% ipython --no-banner

In [1]: import numpy as np

In [2]: np.set_printoptions(suppress=True, linewidth=160)

In [3]: E = np.load("x.npy")

In [4]: E
Out[4]: 
array([[  0.147,   2.872,   1.709,   2.516,  -0.334],
       [  1.704,   0.082,   6.537,   3.012,  -1.509],
       [  3.179,  18.135,  16.669,  18.979,  -1.725],
       [  4.03 ,  29.816,  22.956,  28.429,  -2.888],
       [  4.031,   7.191,  16.223,  11.545,  -3.069],
       [ -2.478, -12.555, -12.633, -14.281,   0.906],
       [  1.503,  -2.734,   5.504,   0.531,  -1.873],
       [ -0.438,  -4.294,  -3.417,  -4.257,   0.421],
       [ -2.081,  -8.601, -10.146,  -9.941,   1.449],
       [ -1.564,  -7.635,  -7.777,  -7.508,   1.797],
       [  1.338,  17.072,   9.474,  14.71 ,  -0.648],
       [  0.139, -15.658,  -4.653, -11.531,   0.039],
       [ -2.414, -14.772, -12.803, -14.049,   2.396],
       [  0.485,   0.528,   2.709,   1.285,  -1.129],
       [  0.246,  -0.063,   1.314,   0.618,  -0.374],
       [  2.82 ,  15.738,  14.953,  16.108,  -2.25 ],
       [ -2.998,   0.386, -10.354,  -2.64 ,   4.151],
       [  4.636,  17.043,  20.929,  19.775,  -3.116],
       [  0.245,  -8.253,  -2.577,  -7.113,  -0.83 ],
       [ -2.311,  -2.452,  -7.866,  -3.599,   2.773],
       [  0.991,  -5.632,   0.998,  -4.618,  -2.205],
       [  0.506, -18.442,  -4.868, -15.73 ,  -2.458],
       [ -0.239,  -1.153,  -1.141,  -0.938,   0.486],
       [  1.112,  17.088,   8.937,  14.49 ,  -0.53 ]])

In [5]: d = np.linalg.norm(E[:, None] - E[None], axis=-1)

In [6]: np.unravel_index(d.round(6).argmax(), d.shape)
Out[6]: (np.int64(3), np.int64(12))

In [7]: print(d.mean(axis=1).argmax())
3

In [8]: d.shape
Out[8]: (24, 24)

In [9]: d[4].round(6).argsort(kind="stable")[:4]
Out[9]: array([ 4, 15, 10, 23])
